% ipython --no-banner

In [1]: import numpy as np

In [2]: np.set_printoptions(suppress=True, linewidth=120)

In [3]: mat = np.load("a.npy")

In [4]: print(mat)
[[3 0 0 0 0 0]
 [0 5 0 0 0 0]
 [0 0 0 0 0 0]
 [0 0 0 4 0 0]
 [0 0 0 0 0 0]
 [0 0 0 0 0 3]]

In [5]: # rows 2 and 4 are equal

In [6]: r = np.linalg.matrix_rank(mat)

In [7]: r
Out[7]: np.int64(4)

In [8]: N = np.linalg.svd(mat)[2][r:].T

In [9]: [int(np.linalg.matrix_rank(np.delete(mat, i, axis=0))) for i in range(6)]
Out[9]: [3, 3, 4, 3, 4, 3]

In [10]: [int(np.linalg.matrix_rank(mat[:, :j + 1])) for j in range(6)]
Out[10]: [1, 2, 2, 3, 3, 4]

In [11]: N @ N.T
Out[11]: 
array([[0., 0., 0., 0., 0., 0.],
       [0., 0., 0., 0., 0., 0.],
       [0., 0., 1., 0., 0., 0.],
       [0., 0., 0., 0., 0., 0.],
       [0., 0., 0., 0., 1., 0.],
       [0., 0., 0., 0., 0., 0.]])

In [12]: N.shape
Out[12]: (6, 2)

In [13]: np.linalg.matrix_rank(mat.T @ mat), np.linalg.matrix_rank(mat @ mat.T)
Out[13]: (np.int64(4), np.int64(4))

In [14]: mat @ N
Out[14]: 
array([[0., 0.],
       [0., 0.],
       [0., 0.],
       [0., 0.],
       [0., 0.],
       [0., 0.]])

In [15]: [int(np.linalg.matrix_rank(mat[:i])) for i in range(1, len(mat) + 1)]
Out[15]: [1, 2, 2, 3, 3, 4]

In [16]: np.round(np.linalg.svd(mat, compute_uv=False), 3)
Out[16]: array([5., 4., 3., 3., 0., 0.])

In [17]: np.round(np.linalg.pinv(mat), 3)
Out[17]: 
array([[0.333, 0.   , 0.   , 0.   , 0.   , 0.   ],
       [0.   , 0.2  , 0.   , 0.   , 0.   , 0.   ],
       [0.   , 0.   , 0.   , 0.   , 0.   , 0.   ],
       [0.   , 0.   , 0.   , 0.25 , 0.   , 0.   ],
       [0.   , 0.   , 0.   , 0.   , 0.   , 0.   ],
       [0.   , 0.   , 0.   , 0.   , 0.   , 0.333]])

In [18]: mat.T @ mat
Out[18]: 
array([[ 9,  0,  0,  0,  0,  0],
       [ 0, 25,  0,  0,  0,  0],
       [ 0,  0,  0,  0,  0,  0],
       [ 0,  0,  0, 16,  0,  0],
       [ 0,  0,  0,  0,  0,  0],
       [ 0,  0,  0,  0,  0,  9]])

In [19]: print(np.round(mat @ np.linalg.pinv(mat) @ mat, 3))
[[3. 0. 0. 0. 0. 0.]
 [0. 5. 0. 0. 0. 0.]
 [0. 0. 0. 0. 0. 0.]
 [0. 0. 0. 4. 0. 0.]
 [0. 0. 0. 0. 0. 0.]
 [0. 0. 0. 0. 0. 3.]]

In [20]: np.abs(np.diag(np.linalg.qr(mat)[1])) > 1e-9
Out[20]: array([ True,  True, False,  True, False,  True])

In [21]: np.round(np.linalg.norm(mat, 2) / np.linalg.norm(mat), 3)
Out[21]: np.float64(0.651)

In [22]: np.linalg.matrix_rank(mat, rtol=0.1)
Out[22]: np.int64(4)

In [23]: print(np.linalg.cond(mat) > 100)
True

In [24]: O, _ = np.linalg.qr(np.array([[-2.0, 0.0, 2.9], [0.0, -0.8, 1.3], [-0.3, -1.7, -1.3]]))

In [25]: ev = np.array([1, 1, 0])

In [26]: X = O @ np.diag(ev) @ O.T

In [27]: X.round(3)
Out[27]: 
array([[ 0.996, -0.058,  0.027],
       [-0.058,  0.185,  0.384],
       [ 0.027,  0.384,  0.819]])

In [28]: # looks like rank 2

In [29]: np.linalg.matrix_rank(X, rtol=0.1)
Out[29]: np.int64(2)

In [30]: round(np.linalg.norm(X, 2) / np.linalg.norm(X), 3)
Out[30]: np.float64(0.707)
